% python3 -q
>>> import numpy as np
>>> np.set_printoptions(suppress=True, linewidth=200)
>>> def rd(a):
...     return np.round(a, 2) + 0
... 
>>> F = np.load("case16.npy")
>>> print(F)
[[-7  5]
 [ 0 -5]]
>>> # triangular: eigenvalues sit on the diagonal
>>> rng = np.random.default_rng(428)
>>> B = F + rng.integers(-2, 3, (2, 1)) @ rng.integers(-2, 3, (1, 2))
>>> print(B)
[[-6  5]
 [-1 -5]]
>>> print(np.abs(B - F).sum(axis=1))
[1 1]
>>> print(np.linalg.matrix_rank(B - F, tol=1e-8))
1
>>> basis = np.array([[-1.1, 1.1, -0.9, 0.8, 0.7],
...     [-0.1, 2.2, 0.5, -0.2, 0.2],
...     [-0.1, 0.4, -0.8, -2.5, -0.8]])
>>> J = np.array([[3, 8, 7],
...     [7, -2, 1],
...     [3, 7, -9],
...     [-2, -5, 0],
...     [7, -8, 5],
...     [9, 5, -3],
...     [-9, 1, -6],
...     [4, -1, -2],
...     [-6, -4, -1],
...     [4, 7, 7],
...     [-6, 6, -2],
...     [5, 4, -8],
...     [-9, -5, 0],
...     [1, 7, -6],
...     [1, -5, 3],
...     [8, 3, -9],
...     [8, -2, 4],
...     [-4, -3, -4],
...     [-2, 4, 7],
...     [-7, -2, 4],
...     [-8, 2, -5],
...     [0, -5, 7],
...     [9, 1, 7],
...     [1, 9, 0],
...     [9, -7, 4],
...     [-6, -5, 5]]) @ basis + 0.05 * rng.normal(size=(26, 5))
>>> print(rd(J))
[[ -4.92  23.73  -4.35 -16.76  -1.89]
 [ -7.66   3.71  -8.05   3.62   3.69]
 [ -3.08  15.04   8.06  23.58  10.65]
 [  2.72 -13.13  -0.66  -0.67  -2.41]
 [ -7.41  -7.8  -14.3   -5.21  -0.71]
 [-10.15  19.64  -3.29  13.74   9.81]
 [ 10.37 -10.12  13.42   7.58  -1.28]
 [ -4.04   1.46  -2.49   8.44   4.22]
 [  7.07 -15.84   4.26  -1.48  -4.23]
 [ -5.85  22.61  -5.7  -15.69  -1.38]
 [  6.26   5.89   9.99  -1.04  -1.29]
 [ -5.09  11.06   3.84  23.24  10.73]
 [ 10.41 -20.84   5.64  -6.23  -7.26]
 [ -1.14  14.17   7.45  14.43   6.92]
 [ -0.88  -8.71  -5.75  -5.75  -2.79]
 [ -8.3   11.76   1.54  28.32  13.39]
 [ -8.92   6.05 -11.39  -3.22   1.94]
 [  5.13 -12.59   5.36   7.41  -0.18]
 [  1.17   9.42  -1.71 -19.83  -6.28]
 [  7.54 -10.44   2.1  -15.14  -8.44]
 [  9.06  -6.36  12.21   5.74  -1.11]
 [ -0.19  -8.16  -8.11 -16.54  -6.54]
 [-10.74  14.9  -13.3  -10.55   0.87]
 [ -1.97  20.92   3.65  -0.91   2.53]
 [ -9.66  -3.91 -14.83  -1.36   1.74]
 [  6.54 -15.48  -1.1  -16.28  -9.17]]
>>> W1 = np.array([[0, 2, 2, -2],
...     [-1, 0, 1, -1],
...     [2, -2, -1, 2],
...     [0, -1, 0, 1],
...     [0, 1, -2, 0]])
>>> c = np.array([1, 1, 2, 2])
>>> hid = np.maximum(J @ W1 + c, 0)
>>> print(rd((hid > 0).mean(axis=0)))
[0.42 0.58 0.54 0.54]
>>> basis = np.array([[5, 8, -3], [-9, -8, 4], [3, 6, -7], [6, 3, -8]])
>>> print((hid @ basis).round(6).argmax(axis=1))
[1 2 0 1 2 0 1 0 1 1 1 0 1 0 2 0 2 1 1 1 1 2 2 1 2 1]
>>> print(np.argsort(-np.linalg.norm(J, axis=0).round(6), kind="stable")[:3])
[1 3 2]
>>> print(round(np.log10(np.linalg.cond(J))))
3
>>> print(np.linalg.matrix_rank(J, rtol=0.1))
3
>>> print(rd(np.abs(np.linalg.svd(J)[2][-1])))
[0.47 0.22 0.47 0.36 0.62]
>>> cen = (J - J.mean(axis=0)) / J.std(axis=0)
>>> print(np.argwhere(np.abs(cen) > 2))
[[15  3]
 [15  4]]
>>> print(rd(cen.std(axis=0)))
[1. 1. 1. 1. 1.]
>>> c = np.linalg.lstsq(np.delete(cen, 2, axis=1), cen[:, 2])[0]
>>> print(rd(1 - np.var(cen[:, 2] - np.delete(cen, 2, axis=1) @ c)))
1.0
>>> print(rd(c))
[ 1.04  0.65  0.86 -0.44]
>>> B = np.c_[J[:, :2] @ np.array([[-2, 3], [3, 2]]), np.array([2, 1, 0, 2, 1, 0, 2, 0, 1, 0, 0, 2, 0, 2, 1, 1, 0, 0, 0, 1, 1, 2, 2, 2, 0, 1])]
>>> print(rd(B))
[[ 81.01  32.71   2.  ]
 [ 26.45 -15.56   1.  ]
 [ 51.28  20.85   0.  ]
 [-44.83 -18.1    2.  ]
 [ -8.58 -37.85   1.  ]
 [ 79.21   8.84   0.  ]
 [-51.1   10.89   2.  ]
 [ 12.47  -9.2    0.  ]
 [-61.67 -10.47   1.  ]
 [ 79.52  27.66   0.  ]
 [  5.15  30.58   0.  ]
 [ 43.36   6.86   2.  ]
 [-83.32 -10.45   0.  ]
 [ 44.78  24.9    2.  ]
 [-24.39 -20.06   1.  ]
 [ 51.88  -1.38   1.  ]
 [ 36.   -14.67   0.  ]
 [-48.04  -9.8    0.  ]
 [ 25.92  22.34   0.  ]
 [-46.4    1.75   1.  ]
 [-37.18  14.46   1.  ]
 [-24.1  -16.89   2.  ]
 [ 66.17  -2.41   2.  ]
 [ 66.68  35.93   2.  ]
 [  7.59 -36.82   0.  ]
 [-59.53 -11.33   1.  ]]
>>> print(np.linalg.matrix_rank(B))
3
>>> basis = B[[23, 15]].astype(float)
>>> for _ in range(5):
...     labels = np.linalg.norm(B[:, None] - basis, axis=-1).argmin(axis=1)
...     basis = np.array([B[labels == j].mean(axis=0) for j in range(2)])
... 
>>> print(labels)
[0 0 0 1 1 0 1 0 1 0 0 0 1 0 1 0 0 1 0 1 1 1 0 0 1 1]
>>> print(rd(basis))
[[ 47.85  11.96   0.86]
 [-40.13 -12.05   1.  ]]
>>> print(np.bincount(labels))
[14 12]
>>> mat = np.array([[12, 1, 3, 1, 4], [8, 3, 2, 3, 2], [12, 5, 3, 3, 0]])
>>> print(mat)
[[12  1  3  1  4]
 [ 8  3  2  3  2]
 [12  5  3  3  0]]
>>> # column 0 is much longer than the rest
>>> B = np.array([[3, -3, -2], [-1, 1, 2], [1, 2, -3], [0, 0, -1], [2, -3, -1]])
>>> print(np.einsum("ik,kj->ij", mat, B))
[[ 46 -41 -36]
 [ 27 -23 -21]
 [ 34 -25 -26]]
>>> print(np.einsum("ik,kj->ji", mat, B))
[[ 46  27  34]
 [-41 -23 -25]
 [-36 -21 -26]]
